$ ipython --no-banner

In [1]: import numpy as np

In [2]: import numpy.linalg as la

In [3]: np.set_printoptions(suppress=True, linewidth=100)

In [4]: def tidy(a):
   ...:     return np.round(a, 2) + 0
   ...: 

In [5]: m1 = np.array([[1.5, -0.7, 0.8, 0.3],
   ...:     [-1.3, 0.8, -1.8, 0.1],
   ...:     [-0.1, -0.8, 1.4, 0.8],
   ...:     [-0.4, 1.7, -0.9, 0.2],
   ...:     [0.8, 0.4, -1.2, -0.2],
   ...:     [-0.9, 0.6, 1.5, 0.6],
   ...:     [0.3, -0.9, 0.4, -1.3],
   ...:     [0.7, -1.0, 0.5, -0.6],
   ...:     [0.0, 0.8, 0.7, 0.1],
   ...:     [0.4, -0.2, -2.5, 0.7],
   ...:     [0.4, 0.7, -1.4, -0.5],
   ...:     [-0.9, -0.2, -1.0, -1.2],
   ...:     [0.4, 0.8, -0.2, -1.5],
   ...:     [14.0, 6.0, -14.0, -30.0],
   ...:     [1.8, -1.3, 0.4, 0.4],
   ...:     [-1.6, -0.3, 0.4, 1.5]])

In [6]: W2 = m1[[1, 0]].astype(float)

In [7]: for _ in range(4):
   ...:     idx = la.norm(m1[:, None] - W2, axis=-1).argmin(axis=1)
   ...:     W2 = np.array([m1[idx == j].mean(axis=0) for j in range(2)])
   ...: 

In [8]: idx
Out[8]: array([1, 1, 1, 1, 1, 1, 1, 1, 1, 1, 1, 1, 1, 0, 1, 1])

In [9]: np.bincount(idx)
Out[9]: array([ 1, 15])

In [10]: np.abs(W2[1] - W2[0]).argmax()
Out[10]: np.int64(3)

In [11]: tidy(W2)
Out[11]: 
array([[ 14.  ,   6.  , -14.  , -30.  ],
       [  0.07,   0.03,  -0.19,  -0.04]])

In [12]: u = np.array([2, -3, -4, -5, 5]) + 0.5

In [13]: W0 = np.outer(u, u) / (u @ u)

In [14]: tidy(W0)
Out[14]: 
array([[ 0.08, -0.08, -0.12, -0.15,  0.18],
       [-0.08,  0.08,  0.12,  0.15, -0.18],
       [-0.12,  0.12,  0.16,  0.21, -0.26],
       [-0.15,  0.15,  0.21,  0.27, -0.33],
       [ 0.18, -0.18, -0.26, -0.33,  0.4 ]])

In [15]: # equal to its transpose

In [16]: C2 = np.cov(m1, rowvar=False)

In [17]: np.argwhere(np.triu(np.abs(np.corrcoef(m1.T)) > 0.8, 1))
Out[17]: 
array([[0, 2],
       [0, 3],
       [1, 2],
       [1, 3],
       [2, 3]])

In [18]: tidy(np.corrcoef(m1[:, 2], m1[:, 3])[0, 1])
Out[18]: np.float64(0.95)

In [19]: left, sv, Vh = la.svd(W0)

In [20]: tidy(sv)
Out[20]: array([1., 0., 0., 0., 0.])

In [21]: M2 = left[:, :1] @ np.diag(sv[:1]) @ Vh[:1]

In [22]: tidy(M2)
Out[22]: 
array([[ 0.08, -0.08, -0.12, -0.15,  0.18],
       [-0.08,  0.08,  0.12,  0.15, -0.18],
       [-0.12,  0.12,  0.16,  0.21, -0.26],
       [-0.15,  0.15,  0.21,  0.27, -0.33],
       [ 0.18, -0.18, -0.26, -0.33,  0.4 ]])

In [23]: tidy(la.norm(W0 - M2) / la.norm(W0))
Out[23]: np.float64(0.0)

In [24]: la.cond(W0) > 100
Out[24]: np.True_

In [25]: la.matrix_rank(W0, rtol=0.1)
Out[25]: np.int64(1)

In [26]: np.argsort(-la.norm(W0, axis=0).round(6), kind="stable")[:3]
Out[26]: array([4, 3, 2])

In [27]: hat = np.triu(np.array([[-1, -2, 0, 2, 3],
    ...:     [0, -2, 3, -2, -3],
    ...:     [0, -1, -2, 1, 2],
    ...:     [0, 0, 2, 0, 1],
    ...:     [-1, -2, 3, 3, 3]]), 1) + np.eye(5)

In [28]: M2 = hat @ W0 @ la.inv(hat)

In [29]: tidy(M2)
Out[29]: 
array([[ 0.5 ,  0.5 , -2.19,  1.3 ,  4.19],
       [-0.68, -0.68,  3.  , -1.77, -5.72],
       [ 0.1 ,  0.1 , -0.44,  0.26,  0.84],
       [ 0.03,  0.03, -0.15,  0.09,  0.28],
       [ 0.18,  0.18, -0.8 ,  0.48,  1.53]])

In [30]: la.matrix_rank(M2)
Out[30]: np.int64(1)

In [31]: tidy(np.poly(M2))
Out[31]: array([ 1., -1.,  0.,  0.,  0.,  0.])

In [32]: E = np.loadtxt("m.csv", delimiter=",")

In [33]: E
Out[33]: 
array([[-4.,  2., -3.,  0.],
       [-3.,  0., -3.,  2.],
       [-1.,  4.,  1., -6.],
       [-1., -2., -2.,  3.]])

In [34]: # looks like rank 3

In [35]: rng = np.random.default_rng(118059)

In [36]: idx = rng.permutation(4)

In [37]: idx
Out[37]: array([2, 0, 1, 3])

In [38]: M2 = E[idx][:, idx]

In [39]: np.allclose(M2, E)
Out[39]: False

In [40]: np.trace(M2)
Out[40]: np.float64(0.0)

In [41]: tidy(la.det(M2)), tidy(la.det(E[idx]))
Out[41]: (np.float64(0.0), np.float64(0.0))

In [42]: left, sv, Vh = la.svd(E)

In [43]: np.argmax(sv[:-1] / (sv[1:] + 1e-6)) + 1
Out[43]: np.int64(3)

In [44]: M2 = left[:, :3] @ np.diag(sv[:3]) @ Vh[:3]

In [45]: la.matrix_rank(E, rtol=0.05)
Out[45]: np.int64(3)

In [46]: tidy(la.norm(E - M2, 2)), tidy(sv[3])
Out[46]: (np.float64(0.0), np.float64(0.0))

In [47]: tidy(np.abs(E - M2).max())
Out[47]: np.float64(0.0)

In [48]: M2 = np.array([[-3, 2], [1, 2], [-2, 3], [1, -1]])

In [49]: np.einsum("ik,kj->ij", E, M2)
Out[49]: 
array([[ 20., -13.],
       [ 17., -17.],
       [ -1.,  15.],
       [  8., -15.]])

In [50]: np.vstack([E, M2.T]).shape
Out[50]: (6, 4)

In [51]: E @ M2
Out[51]: 
array([[ 20., -13.],
       [ 17., -17.],
       [ -1.,  15.],
       [  8., -15.]])

In [52]: M2.T @ E.T
Out[52]: 
array([[ 20.,  17.,  -1.,   8.],
       [-13., -17.,  15., -15.]])

In [53]: la.matrix_rank(E @ M2)
Out[53]: np.int64(2)

In [54]: rk = la.matrix_rank(W0)

In [55]: rk
Out[55]: np.int64(1)

In [56]: N = la.svd(W0)[2][rk:].T

In [57]: [int(la.matrix_rank(W0[:, :j + 1])) for j in range(5)]
Out[57]: [1, 1, 1, 1, 1]

In [58]: tidy(W0 @ N)
Out[58]: 
array([[0., 0., 0., 0.],
       [0., 0., 0., 0.],
       [0., 0., 0., 0.],
       [0., 0., 0., 0.],
       [0., 0., 0., 0.]])

In [59]: la.matrix_rank(W0.T @ W0), la.matrix_rank(W0 @ W0.T)
Out[59]: (np.int64(1), np.int64(1))

In [60]: tidy(N @ N.T)
Out[60]: 
array([[ 0.92,  0.08,  0.12,  0.15, -0.18],
       [ 0.08,  0.92, -0.12, -0.15,  0.18],
       [ 0.12, -0.12,  0.84, -0.21,  0.26],
       [ 0.15, -0.15, -0.21,  0.73,  0.33],
       [-0.18,  0.18,  0.26,  0.33,  0.6 ]])

In [61]: [int(la.matrix_rank(np.delete(W0, i, axis=0))) for i in range(5)]
Out[61]: [1, 1, 1, 1, 1]

In [62]: A = np.loadtxt("data.csv", delimiter=",")

In [63]: A
Out[63]: 
array([[ 0.,  0., -1.],
       [ 0.,  0.,  1.],
       [ 0.,  0.,  0.]])

In [64]: # column 1 repeats column 0

In [65]: tidy(np.abs(la.eigvals(E)).max())
Out[65]: np.float64(2.79)

In [66]: np.allclose(E @ E.T, E.T @ E)
Out[66]: False

In [67]: (E + E.T) / 2
Out[67]: 
array([[-4. , -0.5, -2. , -0.5],
       [-0.5,  0. ,  0.5,  0. ],
       [-2. ,  0.5,  1. , -4. ],
       [-0.5,  0. , -4. ,  3. ]])

In [68]: np.allclose(E, E.T)
Out[68]: False
